>>> import numpy as np
>>> np.set_printoptions(precision=2, suppress=True, linewidth=200)
>>> W0 = np.load("data.npy")
>>> W0
array([[ 0,  5,  2,  4,  7,  1,  4,  1,  3,  2],
       [ 1,  9,  2,  3,  7,  3,  8,  5,  7,  1],
       [ 8,  4,  7,  4,  7,  5,  3,  4,  4,  5],
       [ 5,  4,  7,  3,  8,  3,  4,  1,  3,  3],
       [ 8, 14,  8, 13, 13,  8, 10,  5,  8,  7],
       [11, 13, 16, 12, 12, 10, 15,  3, 11, 15],
       [10, 10,  8,  6, 17, 12, 10, 12,  9,  8],
       [ 9, 11, 10, 10, 10,  7,  8,  3,  8,  4],
       [ 5,  8,  5,  4,  7,  3, 10,  7, 10,  6],
       [ 7,  4,  9,  3,  0,  4,  9,  1,  6, 10],
       [13, 13, 15, 11, 13, 15, 14,  5,  9, 11],
       [14, 13, 12, 11, 11,  5, 15,  6, 11, 10],
       [ 7,  5,  7,  7,  9,  8,  2,  4,  3,  7],
       [ 3,  1,  2,  2,  4,  3,  0,  3,  1,  4],
       [10,  3,  9,  3,  3,  2,  7,  2,  5,  6],
       [ 0,  0,  0,  0,  0,  0,  0,  0,  0,  0],
       [ 4,  6,  3,  5,  6,  3,  5,  3,  3,  4],
       [ 7,  5,  5,  4,  8,  6,  7,  4,  3,  3],
       [ 3,  1,  2,  2,  4,  3,  0,  3,  1,  4],
       [ 6,  6,  7,  5,  7,  1, 10,  1,  4,  7],
       [10, 13, 10, 12,  9,  5, 14,  3,  9,  8],
       [ 8,  4,  7,  4,  7,  5,  3,  4,  4,  5],
       [ 8,  9, 10,  6,  2,  4, 14,  1,  8, 10],
       [ 5,  3,  2,  4,  9,  7,  4,  6,  1,  6],
       [ 0,  4,  1,  0,  5,  3,  3,  5,  5,  1],
       [ 0,  4,  1,  0,  5,  3,  3,  5,  5,  1],
       [ 2,  4,  5,  2,  0,  4,  5,  0,  4,  5],
       [ 0,  0,  0,  0,  0,  0,  0,  0,  0,  0],
       [ 8, 14, 10, 12, 12, 13, 14,  5,  9, 10],
       [ 0,  0,  0,  0,  0,  0,  0,  0,  0,  0],
       [ 9, 15, 11, 10, 15, 10, 11,  8, 13,  5],
       [ 2, 12,  6,  5,  7,  7, 11,  6, 12,  6],
       [12, 13, 15, 11,  7,  9, 16,  2, 10, 13],
       [ 6,  8, 10,  7,  5,  9,  7,  1,  6,  8],
       [ 8, 11, 12, 10, 15, 14, 12,  4,  6, 12]])
>>> z = W0[:, 0] > np.median(W0[:, 0])
>>> f = W0[z].mean(axis=0) - W0[~z].mean(axis=0)
>>> print(z.astype(int))
[0 0 1 0 1 1 1 1 0 0 1 1 0 0 1 0 0 0 0 0 1 1 1 0 0 0 0 0 1 0 1 0 1 0 1]
>>> print(np.round((((W0 - W0.mean(axis=0)) @ f > 0) == z).mean(), 2))
0.83
>>> ((W0 - W0.mean(axis=0)) @ f > 0).astype(int)
array([0, 0, 0, 0, 1, 1, 1, 1, 1, 0, 1, 1, 0, 0, 0, 0, 0, 0, 0, 0, 1, 0, 1, 0, 0, 0, 0, 0, 1, 0, 1, 1, 1, 1, 1])
>>> Xs = W0 - W0.mean(axis=0)
>>> U, sigma, VT = np.linalg.svd(Xs, full_matrices=False)
>>> np.round(Xs.mean(axis=0), 2) + 0
array([0., 0., 0., 0., 0., 0., 0., 0., 0., 0.])
>>> np.abs(VT[-1])
array([0.36, 0.09, 0.52, 0.25, 0.18, 0.13, 0.11, 0.56, 0.36, 0.15])
>>> np.abs(VT[0]).argmax()
np.int64(6)
>>> print(np.linalg.matrix_rank(Xs))
10
>>> (np.sign(U[:, 0]) == np.sign(U[0, 0])).astype(int)
array([1, 1, 1, 1, 0, 0, 0, 0, 0, 1, 0, 0, 1, 1, 1, 1, 1, 1, 1, 1, 0, 1, 0, 1, 1, 1, 1, 1, 0, 1, 0, 0, 0, 0, 0])
>>> B = np.c_[W0[:, :7] @ np.array([[2, -2, 3, 3, 2, 0, 0],
...     [3, 3, -2, 0, -3, 3, 3],
...     [3, 1, -3, -2, 2, -1, -3],
...     [1, 2, -3, 3, 3, -3, -3],
...     [0, -2, -1, -1, 0, -2, 1],
...     [-1, 2, 2, 0, -3, -3, 3],
...     [2, 3, 2, -3, -3, 3, 2]]), np.array([-2, 0, -1, 1, -2, -1, 2, -2, 2, 2, 0, 0, 1, 0, -1, 0, 2, -1, 2, 1, 2, -1, 1, 0, 2, 1, 2, 0, 1, 2, 2, 0, -2, -2, 0])]
>>> B
array([[ 32,  25, -25, -11, -14,  -4,  15,  -2],
       [ 51,  49, -15, -23, -45,  17,  44,   0],
       [ 54,  16,  -8,   6,   6, -27,   7,  -1],
       [ 51,  17, -17, -10,   0, -17,   7,   1],
       [107,  80, -44,   4, -25, -25,  36,  -2],
       [141,  98, -39, -20, -24, -22,  27,  -1],
       [ 88,  50,  -5, -15, -42, -36,  61,   2],
       [100,  63, -35,   3, -10, -24,  20,  -2],
       [ 70,  49,  -9, -20, -31,  14,  33,   2],
       [ 70,  48,   3, -15, -10,   9,   6,   2],
       [134,  96, -20, -13, -37, -38,  47,   0],
       [139,  78, -24,  -5, -14,   2,  26,   0],
       [ 53,  26, -20,  13,   4, -49,  10,   1],
       [ 14,   1,  -3,   7,   4, -22,   4,   0],
       [ 71,  23,   3,  -3,  11,   0,  -4,  -1],
       [  0,   0,   0,   0,   0,   0,   0,   0],
       [ 47,  32, -14,   0, -13,  -6,  19,   2],
       [ 56,  31,   2,  -6, -18, -15,  28,  -1],
       [ 14,   1,  -3,   7,   4, -22,   4,   2],
       [ 75,  41, -15, -18, -10,   9,  12,   1],
       [124,  87, -33,  -5, -20,   2,  25,   2],
       [ 54,  16,  -8,   6,   6, -27,   7,  -1],
       [103,  79,  -8, -22, -27,  25,  21,   1],
       [ 30,  17,   4,   2, -16, -32,  29,   0],
       [ 18,  18,  -4, -16, -28,   1,  29,   2],
       [ 18,  18,  -4, -16, -28,   1,  29,   1],
       [ 39,  40,  -5, -13, -19,   4,  13,   2],
       [  0,   0,   0,   0,   0,   0,   0,   0],
       [115, 104, -28, -14, -51, -25,  55,   1],
       [  0,   0,   0,   0,   0,   0,   0,   2],
       [118,  81, -39, -13, -38, -23,  49,   2],
       [ 78,  81, -22, -31, -59,  13,  53,   0],
       [142, 104, -25, -16, -27,  -2,  27,  -2],
       [ 78,  65, -22,  -7, -19, -23,  19,  -2],
       [105,  83, -27, -21, -41, -45,  48,   0]])
>>> np.round(np.linalg.lstsq(W0, B[:, 0])[0], 2) + 0
array([ 2.,  3.,  3.,  1.,  0., -1.,  2.,  0.,  0.,  0.])
>>> print(np.round(np.linalg.norm(B - W0 @ np.linalg.lstsq(W0, B)[0], axis=0), 2) + 0)
[0.   0.   0.   0.   0.   0.   0.   7.11]
>>> np.round(np.linalg.norm(W0, 2), 2)
np.float64(132.94)
>>> np.linalg.norm(W0, axis=0)
array([42.58, 50.17, 47.87, 40.66, 50.05, 40.41, 52.63, 25.75, 40.19, 41.61])
>>> np.round(np.linalg.norm(W0[29] - W0[21]), 2)
np.float64(16.88)
>>> W0[29] @ W0[21]
np.int64(0)
>>> print(round(np.linalg.norm(W0, "nuc"), 2))
228.02
>>> round(np.linalg.norm(W0, 1), 2), round(np.linalg.norm(W0, np.inf), 2)
(np.float64(258.0), np.float64(119.0))
>>> round(float(np.linalg.norm(W0) ** 2 / np.linalg.norm(W0, 2) ** 2), 2)
1.09
>>> print(round(float(np.linalg.norm(W0[29], 1)), 2), round(float(np.linalg.norm(W0[29], np.inf)), 2))
0.0 0.0
>>> Xs = (W0 - W0.mean(axis=0)) / W0.std(axis=0)
>>> np.argwhere(np.abs(Xs) > 2)
array([[ 5,  2],
       [ 5,  9],
       [ 6,  4],
       [ 6,  7],
       [10,  5],
       [30,  8],
       [34,  5]])
>>> coef = np.linalg.lstsq(np.delete(Xs, 4, axis=1), Xs[:, 4])[0]
>>> print(coef)
[-1.67 -0.38  2.76  1.17 -0.62  0.64  1.71 -1.57 -0.69]
>>> cent = np.array([[0, -2, -2, -1, 1, 1, -1, -2, 0, -2, 1, -1]])
>>> rng = np.random.default_rng(91789)
>>> E = rng.normal(size=(10, 1)) @ cent + np.array([1, 3, 1, 2, 3, 0, 2, 0, 1, 2, 0, 1])
>>> E
array([[ 1.  ,  5.25,  3.25,  3.12,  1.88, -1.12,  3.12,  2.25,  1.  ,  4.25, -1.12,  2.12],
       [ 1.  ,  4.5 ,  2.5 ,  2.75,  2.25, -0.75,  2.75,  1.5 ,  1.  ,  3.5 , -0.75,  1.75],
       [ 1.  ,  2.5 ,  0.5 ,  1.75,  3.25,  0.25,  1.75, -0.5 ,  1.  ,  1.5 ,  0.25,  0.75],
       [ 1.  ,  6.99,  4.99,  4.  ,  1.  , -2.  ,  4.  ,  3.99,  1.  ,  5.99, -2.  ,  3.  ],
       [ 1.  , -0.71, -2.71,  0.15,  4.85,  1.85,  0.15, -3.71,  1.  , -1.71,  1.85, -0.85],
       [ 1.  ,  5.73,  3.73,  3.36,  1.64, -1.36,  3.36,  2.73,  1.  ,  4.73, -1.36,  2.36],
       [ 1.  , -1.17, -3.17, -0.08,  5.08,  2.08, -0.08, -4.17,  1.  , -2.17,  2.08, -1.08],
       [ 1.  ,  5.61,  3.61,  3.3 ,  1.7 , -1.3 ,  3.3 ,  2.61,  1.  ,  4.61, -1.3 ,  2.3 ],
       [ 1.  ,  5.36,  3.36,  3.18,  1.82, -1.18,  3.18,  2.36,  1.  ,  4.36, -1.18,  2.18],
       [ 1.  ,  2.43,  0.43,  1.72,  3.28,  0.28,  1.72, -0.57,  1.  ,  1.43,  0.28,  0.72]])
>>> np.linalg.matrix_rank(E, rtol=0.1)
np.int64(2)
>>> print([round(float(x), 2) for x in np.linalg.svd(E, compute_uv=False)[:3]])
[26.52, 11.76, 0.0]
>>> np.argsort(-np.linalg.norm(E, axis=0).round(6), kind="stable")[:3]
array([1, 9, 2])
>>> np.linalg.cond(E) > 100
np.True_
>>> U, sigma, VT = np.linalg.svd(E)
>>> np.argmax(sigma[:-1] / (sigma[1:] + 1e-6)) + 1
np.int64(2)
>>> B = U[:, :2] @ np.diag(sigma[:2]) @ VT[:2]
>>> np.linalg.matrix_rank(B)
np.int64(2)
>>> B
array([[ 1.  ,  5.25,  3.25,  3.12,  1.88, -1.12,  3.12,  2.25,  1.  ,  4.25, -1.12,  2.12],
       [ 1.  ,  4.5 ,  2.5 ,  2.75,  2.25, -0.75,  2.75,  1.5 ,  1.  ,  3.5 , -0.75,  1.75],
       [ 1.  ,  2.5 ,  0.5 ,  1.75,  3.25,  0.25,  1.75, -0.5 ,  1.  ,  1.5 ,  0.25,  0.75],
       [ 1.  ,  6.99,  4.99,  4.  ,  1.  , -2.  ,  4.  ,  3.99,  1.  ,  5.99, -2.  ,  3.  ],
       [ 1.  , -0.71, -2.71,  0.15,  4.85,  1.85,  0.15, -3.71,  1.  , -1.71,  1.85, -0.85],
       [ 1.  ,  5.73,  3.73,  3.36,  1.64, -1.36,  3.36,  2.73,  1.  ,  4.73, -1.36,  2.36],
       [ 1.  , -1.17, -3.17, -0.08,  5.08,  2.08, -0.08, -4.17,  1.  , -2.17,  2.08, -1.08],
       [ 1.  ,  5.61,  3.61,  3.3 ,  1.7 , -1.3 ,  3.3 ,  2.61,  1.  ,  4.61, -1.3 ,  2.3 ],
       [ 1.  ,  5.36,  3.36,  3.18,  1.82, -1.18,  3.18,  2.36,  1.  ,  4.36, -1.18,  2.18],
       [ 1.  ,  2.43,  0.43,  1.72,  3.28,  0.28,  1.72, -0.57,  1.  ,  1.43,  0.28,  0.72]])
